>>> import numpy as np
>>> np.set_printoptions(suppress=True, linewidth=100)
>>> feats = np.load("data.npy")
>>> feats
array([[0, 1, 1, 0],
       [1, 2, 2, 0],
       [1, 2, 1, 2],
       [1, 0, 2, 0],
       [3, 7, 7, 0]])
>>> # row 4 dominates
>>> P = feats @ np.linalg.solve(feats.T @ feats, feats.T)
>>> np.allclose(P @ P, P)
True
>>> round(float(np.trace(P)), 2)
4.0
>>> np.round(P @ feats[:, 1], 2) + 0
array([1., 2., 2., 0., 7.])
>>> E = np.array([[-2, -1, 1, -1], [-1, -2, -1, 1], [1, -1, -2, -1], [-1, 1, -1, -2]])
>>> # symmetric
>>> ev, evecs = np.linalg.eigh(E)
>>> x = np.array([2, -2, 1, -2])
>>> x @ E @ x
np.int64(10)
>>> round(float(x @ E @ x / (x @ x)), 2), round(float(ev[0]), 2), np.round(ev[-1], 2)
(0.77, -3.0, np.float64(1.0))
>>> np.round(np.linalg.eigvalsh(E[1:, 1:]), 2) + 0
array([-3., -3.,  0.])
>>> np.round(evecs * np.abs(ev) @ evecs.T, 2)
array([[ 2.5,  0.5, -0.5,  0.5],
       [ 0.5,  2.5,  0.5, -0.5],
       [-0.5,  0.5,  2.5,  0.5],
       [ 0.5, -0.5,  0.5,  2.5]])
>>> P = np.triu(np.array([[0, 1, 3, 1], [1, 1, 1, 0], [1, 0, 1, 0], [0, 3, 1, 0]]), 1) + np.eye(4)
>>> M2 = P @ E @ np.linalg.inv(P)
>>> np.trace(M2), np.trace(E)
(np.float64(-8.0), np.int64(-8))
>>> np.linalg.matrix_rank(M2)
np.int64(4)
>>> round(np.linalg.det(M2), 2)
np.float64(-27.0)
>>> th = np.radians(135)
>>> R = np.eye(4)
>>> R[0, 0] = R[2, 2] = np.cos(th)
>>> R[0, 2], R[2, 0] = -np.sin(th), np.sin(th)
>>> R.round(2)
array([[-0.71,  0.  , -0.71,  0.  ],
       [ 0.  ,  1.  ,  0.  ,  0.  ],
       [ 0.71,  0.  , -0.71,  0.  ],
       [ 0.  ,  0.  ,  0.  ,  1.  ]])
>>> M2 = feats @ R.T
>>> np.round(np.abs(M2 - feats).max(axis=0), 2)
array([10.07,  0.  ,  9.83,  0.  ])
>>> M2.round(2) + 0
array([[-0.71,  1.  , -0.71,  0.  ],
       [-2.12,  2.  , -0.71,  0.  ],
       [-1.41,  2.  ,  0.  ,  2.  ],
       [-2.12,  0.  , -0.71,  0.  ],
       [-7.07,  7.  , -2.83,  0.  ]])
>>> np.allclose(feats @ feats.T, M2 @ M2.T)
True
